$ python -q
>>> import numpy as np
>>> from numpy import linalg as LA
>>> np.set_printoptions(suppress=True, linewidth=140)
>>> J = np.loadtxt("mat.csv", delimiter=",")
>>> print(J.round(3))
[[0.25  0.    0.    0.25  0.25  0.    0.25  0.   ]
 [0.    0.333 0.333 0.    0.    0.333 0.    0.   ]
 [0.    0.    0.2   0.2   0.2   0.2   0.    0.2  ]
 [0.    0.    0.    0.5   0.    0.    0.5   0.   ]
 [0.167 0.    0.167 0.167 0.333 0.    0.167 0.   ]
 [0.5   0.    0.    0.    0.    0.5   0.    0.   ]
 [0.    0.    0.    0.    0.    0.    1.    0.   ]
 [0.    0.2   0.2   0.    0.2   0.2   0.    0.2  ]]
>>> np.round(J @ np.ones(8), 3)
array([1., 1., 1., 1., 1., 1., 1., 1.])
>>> J.sum(axis=1)
array([1., 1., 1., 1., 1., 1., 1., 1.])
>>> pr = np.eye(8)[5]
>>> for _ in range(4):
...     pr = pr @ J
...     print(pr.round(3))
... 
[0.5 0.  0.  0.  0.  0.5 0.  0. ]
[0.375 0.    0.    0.125 0.125 0.25  0.125 0.   ]
[0.24  0.    0.021 0.177 0.135 0.125 0.302 0.   ]
[0.145 0.    0.027 0.175 0.109 0.067 0.473 0.004]
>>> print(np.round(LA.norm(J, "nuc"), 3))
4.03
>>> round(LA.norm(J[1] - J[5]), 3)
np.float64(0.707)
>>> round(J[1] @ J[5], 3)
np.float64(0.167)
>>> LA.norm(J, axis=1).argmax()
np.int64(6)
>>> rank = LA.matrix_rank(J)
>>> rank
np.int64(7)
>>> N = LA.svd(J)[2][rank:].T
>>> print(np.allclose(J @ N, 0))
True
>>> np.round(N[:, 0] / N[np.abs(N[:, 0]).round(6).argmax(), 0], 3) + 0
array([ 1.,  0.,  1.,  0., -1., -1.,  0.,  1.])
>>> [int(LA.matrix_rank(np.delete(J, i, axis=0))) for i in range(8)]
[7, 7, 7, 7, 7, 7, 7, 7]
>>> print([int(LA.matrix_rank(J[:, :j + 1])) for j in range(8)])
[1, 2, 3, 4, 5, 6, 7, 7]
>>> feats = np.arange(48).reshape(4, 12) + 4
>>> feats
array([[ 4,  5,  6,  7,  8,  9, 10, 11, 12, 13, 14, 15],
       [16, 17, 18, 19, 20, 21, 22, 23, 24, 25, 26, 27],
       [28, 29, 30, 31, 32, 33, 34, 35, 36, 37, 38, 39],
       [40, 41, 42, 43, 44, 45, 46, 47, 48, 49, 50, 51]])
>>> # null space of dimension 10
>>> left, sv, VT = LA.svd(J)
>>> sv.round(3) + 0
array([1.222, 0.91 , 0.585, 0.571, 0.375, 0.245, 0.122, 0.   ])
>>> Y = left[:, :7] @ np.diag(sv[:7]) @ VT[:7]
>>> LA.matrix_rank(J, rtol=0.05)
np.int64(7)
>>> feats[:, 12]
Traceback (most recent call last):
  File "<python-input-27>", line 1, in <module>
    feats[:, 12]
    ~~~~~^^^^^^^
IndexError: index 12 is out of bounds for axis 1 with size 12
>>> np.count_nonzero(feats)
np.int64(48)
>>> feats.sum(axis=0)
array([ 88,  92,  96, 100, 104, 108, 112, 116, 120, 124, 128, 132])
>>> print(np.round(LA.svd(feats, compute_uv=False), 3) + 0)
[213.08   10.433   0.      0.   ]
>>> feats.sum(axis=1)
array([114, 258, 402, 546])
>>> feats[4]
Traceback (most recent call last):
  File "<python-input-32>", line 1, in <module>
    feats[4]
    ~~~~~^^^
IndexError: index 4 is out of bounds for axis 0 with size 4
>>> K = np.array([[-0.9, 1.0, 0.3, 0.9],
...     [-0.8, -1.2, -0.2, 0.8],
...     [-0.2, -1.3, 0.7, 0.8],
...     [-1.6, -0.9, -0.3, 1.2],
...     [0.4, -1.6, -0.1, -1.0],
...     [-2.3, -0.6, 0.2, -0.2],
...     [1.6, 1.8, 1.3, -1.1],
...     [0.8, 0.5, 0.0, -2.1]])
>>> x = np.array([2, -2, -2, -1])
>>> a = np.maximum(K @ x, 0)
>>> print(np.round(K.T @ a, 3))
[  3.92  -7.45  -0.6  -10.55]
>>> np.round(np.maximum(K @ (3 * x), 0), 3)
array([ 0. ,  1.2,  0. ,  0. , 15.6,  0. ,  0. ,  8.1])
>>> K * (a > 1e-9)[:, None]
array([[-0. ,  0. ,  0. ,  0. ],
       [-0.8, -1.2, -0.2,  0.8],
       [-0. , -0. ,  0. ,  0. ],
       [-0. , -0. , -0. ,  0. ],
       [ 0.4, -1.6, -0.1, -1. ],
       [-0. , -0. ,  0. , -0. ],
       [ 0. ,  0. ,  0. , -0. ],
       [ 0.8,  0.5,  0. , -2.1]])
>>> np.round(np.maximum(K @ x, 0) - np.maximum(-K @ x, 0), 3) + 0
array([-5.3,  0.4,  0. , -2. ,  5.2, -3.6, -1.9,  2.7])
>>> a.round(3) + 0
array([0. , 0.4, 0. , 0. , 5.2, 0. , 0. , 2.7])
>>> A = np.load("case1.npy")
>>> A
array([[ 1,  0,  0,  0,  0,  0,  0,  0,  0,  0,  0],
       [ 2,  1,  0,  0,  0,  0,  0,  0,  0,  0,  0],
       [-3, -1,  1,  0,  0,  0,  0,  0,  0,  0,  0],
       [-3,  3, -3,  1,  0,  0,  0,  0,  0,  0,  0],
       [ 1, -3,  3, -2,  1,  0,  0,  0,  0,  0,  0],
       [-1,  0,  0, -3, -3,  1,  0,  0,  0,  0,  0],
       [ 2,  1, -2, -1,  0,  3,  1,  0,  0,  0,  0],
       [-2, -3, -1, -1,  1,  0, -2,  1,  0,  0,  0],
       [-1,  3,  1, -1, -1,  1,  1,  3,  1,  0,  0],
       [-3,  3,  2, -2, -1,  2,  3, -1, -3,  1,  0],
       [ 1,  1,  1, -3,  0,  1, -2,  2,  0, -1,  1]])
>>> # triangular
>>> rng = np.random.default_rng(14)
>>> Y = A + rng.integers(-2, 3, (11, 10)) @ rng.integers(-2, 3, (10, 11))
>>> Y
array([[-10,  -3,   0,  -3,   8,  -1,   4,  -8,  -8,  -4,  -3],
       [ -7,  -2,  -5,  -9,  -1,  -3,  10,  -1,   0,  11, -11],
       [ -5,  -1,   8,  -3,   3, -12,  -3,   1,   0, -14,   6],
       [ -4,   5,  -3, -11, -12, -16,   3,   1,   6,  -4,  -3],
       [  7,  -5,  -1,  -1,  -6,   4,   7,  -6,   3,   4,  -1],
       [-15,   8,  11,  -4,   1,   3,  -9,  27,  15,  13,   7],
       [ 13,  -1,  -3, -13, -18, -13,  14, -12,   3,   0,  -2],
       [ -2,  -8,  -4,   0,   0,   5,  -1,  -4,  -3,  -6,  -8],
       [ -1,   1,   2,  -2,   1,   5, -12,   2,  -4, -10,  -4],
       [  5,   1,   0, -13, -21,  -6,   4,  -3,   2,  13,  -9],
       [  2,  12,   0,   9,   5,   4,  -1,   8,  -3,  -4,   8]])
>>> Y - A
array([[-11,  -3,   0,  -3,   8,  -1,   4,  -8,  -8,  -4,  -3],
       [ -9,  -3,  -5,  -9,  -1,  -3,  10,  -1,   0,  11, -11],
       [ -2,   0,   7,  -3,   3, -12,  -3,   1,   0, -14,   6],
       [ -1,   2,   0, -12, -12, -16,   3,   1,   6,  -4,  -3],
       [  6,  -2,  -4,   1,  -7,   4,   7,  -6,   3,   4,  -1],
       [-14,   8,  11,  -1,   4,   2,  -9,  27,  15,  13,   7],
       [ 11,  -2,  -1, -12, -18, -16,  13, -12,   3,   0,  -2],
       [  0,  -5,  -3,   1,  -1,   5,   1,  -5,  -3,  -6,  -8],
       [  0,  -2,   1,  -1,   2,   4, -13,  -1,  -5, -10,  -4],
       [  8,  -2,  -2, -11, -20,  -8,   1,  -2,   5,  12,  -9],
       [  1,  11,  -1,  12,   5,   3,   1,   6,  -3,  -3,   7]])
>>> LA.matrix_rank(Y - A, tol=1e-8)
np.int64(10)
>>> np.round(LA.svd(Y - A, compute_uv=False), 3) + 0
array([54.451, 41.748, 30.112, 26.021, 20.442, 10.364,  8.001,  4.254,  3.21 ,  1.943,  0.   ])
>>> np.abs(Y - A).sum(axis=1)
array([ 53,  63,  51,  60,  45, 111,  90,  38,  43,  80,  53])
